% python3 -q
>>> import numpy as np
>>> np.set_printoptions(suppress=True, linewidth=200)
>>> W0 = np.array([[-2.0, 6.0, -3.0], [-6.0, 11.0, -4.0], [-6.0, 8.0, -1.0]])
>>> A2 = np.array([[-2, 1, 3], [1, -4, 2], [2, 5, 3]])
>>> np.vstack([W0, A2.T]).shape
(6, 3)
>>> print(np.einsum("ik,kj->ij", W0, A2))
[[  4. -41.  -3.]
 [ 15. -70.  -8.]
 [ 18. -43.  -5.]]
>>> print(np.einsum("ij,ij->i", W0, W0))
[ 49. 173. 101.]
>>> np.einsum("ij->j", W0)
array([-14.,  25.,  -8.])
>>> np.linalg.matrix_rank(W0 @ A2)
np.int64(3)
>>> print(A2.T @ W0.T)
[[  4.  15.  18.]
 [-41. -70. -43.]
 [ -3.  -8.  -5.]]
>>> W0 @ A2
array([[  4., -41.,  -3.],
       [ 15., -70.,  -8.],
       [ 18., -43.,  -5.]])
>>> vec = np.array([0, 0, 1])
>>> target = W0 @ vec
>>> print(target)
[-3. -4. -1.]
>>> np.round(np.linalg.solve(W0, W0[:, 2]), 2)
array([-0., -0.,  1.])
>>> np.round(np.linalg.solve(W0, target), 2)
array([-0., -0.,  1.])
>>> G = W0.T @ W0
>>> print(np.diag(G))
[ 76. 221.  26.]
>>> G
array([[  76., -126.,   36.],
       [-126.,  221.,  -70.],
       [  36.,  -70.,   26.]])
>>> np.trace(G), (W0 ** 2).sum()
(np.float64(323.0), np.float64(323.0))
>>> np.linalg.matrix_rank(G)
np.int64(3)
>>> print(np.allclose(G, G.T))
True
>>> def softmax(z):
...     e = np.exp(z - z.max(axis=-1, keepdims=True))
...     return e / e.sum(axis=-1, keepdims=True)
... 
>>> np.round(softmax(W0[1] + -2), 2) + 0
array([0., 1., 0.])
>>> np.round(softmax(10 * W0[1]), 2) + 0
array([0., 1., 0.])
>>> scores = W0 @ W0.T / np.sqrt(3)
>>> np.round(softmax(scores), 2) + 0
array([[0., 1., 0.],
       [0., 1., 0.],
       [0., 1., 0.]])
>>> np.round(softmax(scores + np.triu(np.full(scores.shape, -np.inf), 1)), 2) + 0
array([[1., 0., 0.],
       [0., 1., 0.],
       [0., 1., 0.]])
